% ipython --no-banner

In [1]: import numpy as np

In [2]: import numpy.linalg as la

In [3]: np.set_printoptions(precision=2, suppress=True, linewidth=100)

In [4]: tidy = lambda a: np.round(a, 2) + 0

In [5]: W0 = np.diag(np.array([2, 2, -1, 2, 3, 4, -5])) + -1 * np.eye(7, k=1) + -1 * np.eye(7, k=-1)

In [6]: print(W0)
[[ 2. -1.  0.  0.  0.  0.  0.]
 [-1.  2. -1.  0.  0.  0.  0.]
 [ 0. -1. -1. -1.  0.  0.  0.]
 [ 0.  0. -1.  2. -1.  0.  0.]
 [ 0.  0.  0. -1.  3. -1.  0.]
 [ 0.  0.  0.  0. -1.  4. -1.]
 [ 0.  0.  0.  0.  0. -1. -5.]]

In [7]: print(tidy(la.norm(W0[3] - W0[1])))
3.16

In [8]: print(tidy(la.norm(W0, "nuc")))
20.42

In [9]: print(tidy(la.norm(W0, axis=1)))
[2.24 2.45 1.73 2.45 3.32 4.24 5.1 ]

In [10]: print(la.norm(W0, axis=1).argmax())
6

In [11]: print(tidy(la.norm(W0) ** 2 / la.norm(W0, 2) ** 2))
2.87

In [12]: print(tidy(la.norm(W0[3], 1)), tidy(la.norm(W0[3], np.inf)))
4.0 2.0

In [13]: print(W0[3] @ W0[1])
1.0

In [14]: K = np.load("run8.npy")

In [15]: print(K)
[[  7   4  -4  -4]
 [ -1 -13  -3  -1]
 [ -5   0 -10   2]
 [ -3   4   1  -2]]

In [16]: vec = np.array([3, 2, 2, -1])

In [17]: print((K * vec).sum(axis=1))
[ 25 -34 -37   3]

In [18]: print(np.einsum("ij,j->i", K, vec))
[ 25 -34 -37   3]

In [19]: print((K @ vec).argmax())
0

In [20]: print(K @ vec)
[ 25 -34 -37   3]

In [21]: print(K * vec)
[[ 21   8  -8   4]
 [ -3 -26  -6   1]
 [-15   0 -20  -2]
 [ -9   8   2   2]]

In [22]: print(la.norm(K @ vec) <= la.norm(K, 2) * la.norm(vec) + 1e-9)
True

In [23]: J = np.load("a.npy")

In [24]: print(J)
[[0 0 0 0 0 0 0 0 0 0]
 [0 0 0 0 0 0 0 0 0 0]
 [0 0 0 1 0 1 0 1 0 0]
 [0 0 1 0 0 0 0 0 0 1]
 [0 0 0 0 0 0 1 0 0 1]
 [0 0 1 0 0 0 0 1 0 0]
 [0 0 0 0 1 0 0 1 0 0]
 [0 0 1 0 0 1 1 0 0 0]
 [0 0 0 0 0 0 0 0 0 0]
 [0 0 0 1 1 0 0 0 0 0]]

In [25]: print(np.allclose(J[:-1].T @ la.lstsq(J[:-1].T, J[-1])[0], J[-1]))
False

In [26]: print(np.unique(J.round(6), axis=0).shape)
(8, 10)

In [27]: print(tidy(np.trace(la.pinv(J) @ J)))
7.0

In [28]: print(np.abs(np.diag(la.qr(J)[1])) > 1e-9)
[False False  True  True  True  True  True  True False  True]

In [29]: print(la.lstsq(J[:-1].T, J[-1])[2])
6

In [30]: left, sigma, Vt = la.svd(J)

In [31]: evecs = Vt[:(sigma > 1e-8).sum()]

In [32]: rng = np.random.default_rng(7)

In [33]: vec = J[6] + -1 * J[7] + rng.integers(2) * np.eye(10)[0]

In [34]: print(vec)
[ 1.  0. -1.  0.  1. -1. -1.  1.  0.  0.]

In [35]: print(tidy(la.norm(vec - evecs.T @ evecs @ vec)))
1.0

In [36]: print(tidy(evecs.T @ evecs))
[[0. 0. 0. 0. 0. 0. 0. 0. 0. 0.]
 [0. 0. 0. 0. 0. 0. 0. 0. 0. 0.]
 [0. 0. 1. 0. 0. 0. 0. 0. 0. 0.]
 [0. 0. 0. 1. 0. 0. 0. 0. 0. 0.]
 [0. 0. 0. 0. 1. 0. 0. 0. 0. 0.]
 [0. 0. 0. 0. 0. 1. 0. 0. 0. 0.]
 [0. 0. 0. 0. 0. 0. 1. 0. 0. 0.]
 [0. 0. 0. 0. 0. 0. 0. 1. 0. 0.]
 [0. 0. 0. 0. 0. 0. 0. 0. 0. 0.]
 [0. 0. 0. 0. 0. 0. 0. 0. 0. 1.]]

In [37]: ev, evecs = la.eigvalsh(J)
---------------------------------------------------------------------------
ValueError                                Traceback (most recent call last)
Cell In[37], line 1
----> 1 ev, evecs = la.eigvalsh(J)

ValueError: too many values to unpack (expected 2)

In [38]: ev, evecs = la.eigh(J)

In [39]: print(tidy(la.eigvalsh(J + -1 * np.eye(10))))
[-3.   -2.41 -2.   -1.41 -1.   -1.   -1.    0.    0.41  1.41]

In [40]: print(tidy(evecs.T @ evecs))
[[1. 0. 0. 0. 0. 0. 0. 0. 0. 0.]
 [0. 1. 0. 0. 0. 0. 0. 0. 0. 0.]
 [0. 0. 1. 0. 0. 0. 0. 0. 0. 0.]
 [0. 0. 0. 1. 0. 0. 0. 0. 0. 0.]
 [0. 0. 0. 0. 1. 0. 0. 0. 0. 0.]
 [0. 0. 0. 0. 0. 1. 0. 0. 0. 0.]
 [0. 0. 0. 0. 0. 0. 1. 0. 0. 0.]
 [0. 0. 0. 0. 0. 0. 0. 1. 0. 0.]
 [0. 0. 0. 0. 0. 0. 0. 0. 1. 0.]
 [0. 0. 0. 0. 0. 0. 0. 0. 0. 1.]]

In [41]: print(tidy(la.eigvalsh(J @ J)))
[0.   0.   0.   0.17 1.   1.   2.   2.   4.   5.83]

In [42]: M = np.array([[17, 2, 3, 0, -1, -2, -1, 0],
    ...:     [3, 61, 0, 0, -3, 1, 1, 0],
    ...:     [0, -2, 159, 2, -3, 1, -1, -3],
    ...:     [-2, -1, -1, 158, 0, 1, 3, 1],
    ...:     [0, 2, 3, -2, 79, -2, -3, 0],
    ...:     [2, 2, 0, 2, -3, 138, -3, 0],
    ...:     [-3, 3, 1, -1, -2, 0, 57, 0],
    ...:     [2, -3, -3, 0, 0, -3, 1, 137]])

In [43]: left, sigma = la.svd(M)
---------------------------------------------------------------------------
ValueError                                Traceback (most recent call last)
Cell In[43], line 1
----> 1 left, sigma = la.svd(M)

ValueError: too many values to unpack (expected 2)

In [44]: left, sigma, Vt = la.svd(M, full_matrices=False)

In [45]: print(np.allclose(left * sigma @ Vt, M))
True

In [46]: print(tidy(Vt @ Vt.T))
[[1. 0. 0. 0. 0. 0. 0. 0.]
 [0. 1. 0. 0. 0. 0. 0. 0.]
 [0. 0. 1. 0. 0. 0. 0. 0.]
 [0. 0. 0. 1. 0. 0. 0. 0.]
 [0. 0. 0. 0. 1. 0. 0. 0.]
 [0. 0. 0. 0. 0. 1. 0. 0.]
 [0. 0. 0. 0. 0. 0. 1. 0.]
 [0. 0. 0. 0. 0. 0. 0. 1.]]

In [47]: print(tidy(np.sqrt((sigma ** 2).sum())), tidy(la.norm(M)))
319.0 319.0

In [48]: print(tidy(left.T @ M @ Vt.T))
[[159.65   0.     0.     0.     0.     0.     0.     0.  ]
 [  0.   158.05   0.     0.     0.     0.     0.     0.  ]
 [  0.     0.   139.02   0.     0.     0.     0.     0.  ]
 [  0.     0.     0.   135.72   0.     0.     0.     0.  ]
 [  0.     0.     0.     0.    79.28   0.     0.     0.  ]
 [  0.     0.     0.     0.     0.    61.8    0.     0.  ]
 [  0.     0.     0.     0.     0.     0.    56.18   0.  ]
 [  0.     0.     0.     0.     0.     0.     0.    16.77]]

In [49]: print((sigma > 1e-8).sum())
8

In [50]: print(tidy(np.sort(np.abs(la.eigvals(M)))))
[ 16.8   56.52  61.76  78.97 136.4  138.18 158.69 158.69]

In [51]: la.determinant(M)
---------------------------------------------------------------------------
AttributeError                            Traceback (most recent call last)
Cell In[51], line 1
----> 1 la.determinant(M)

AttributeError: module 'numpy.linalg' has no attribute 'determinant'

In [52]: print(la.matrix_power(M, 2))
[[  294   141   524     5  -103  -303   -66    -9]
 [  233  3726     1     7  -428   199   121     0]
 [  -11  -440 25278   643  -709   312  -209  -886]
 [ -358  -213  -323 24961    -1   295   645   298]
 [   15   263   713  -469  6238  -431  -409   -11]
 [  321   385    -8   601  -653 19050  -570     2]
 [ -211   343   202  -209  -281    13  3257    -4]
 [  290  -587  -881   -13    23  -835   201 18778]]

In [53]: print(np.allclose(M, M.T))
False

In [54]: print(tidy(np.abs(la.eigvals(M)).max()))
158.69

In [55]: print(M @ M)
[[  294   141   524     5  -103  -303   -66    -9]
 [  233  3726     1     7  -428   199   121     0]
 [  -11  -440 25278   643  -709   312  -209  -886]
 [ -358  -213  -323 24961    -1   295   645   298]
 [   15   263   713  -469  6238  -431  -409   -11]
 [  321   385    -8   601  -653 19050  -570     2]
 [ -211   343   202  -209  -281    13  3257    -4]
 [  290  -587  -881   -13    23  -835   201 18778]]

In [56]: print(np.allclose(M @ M.T, M.T @ M))
False
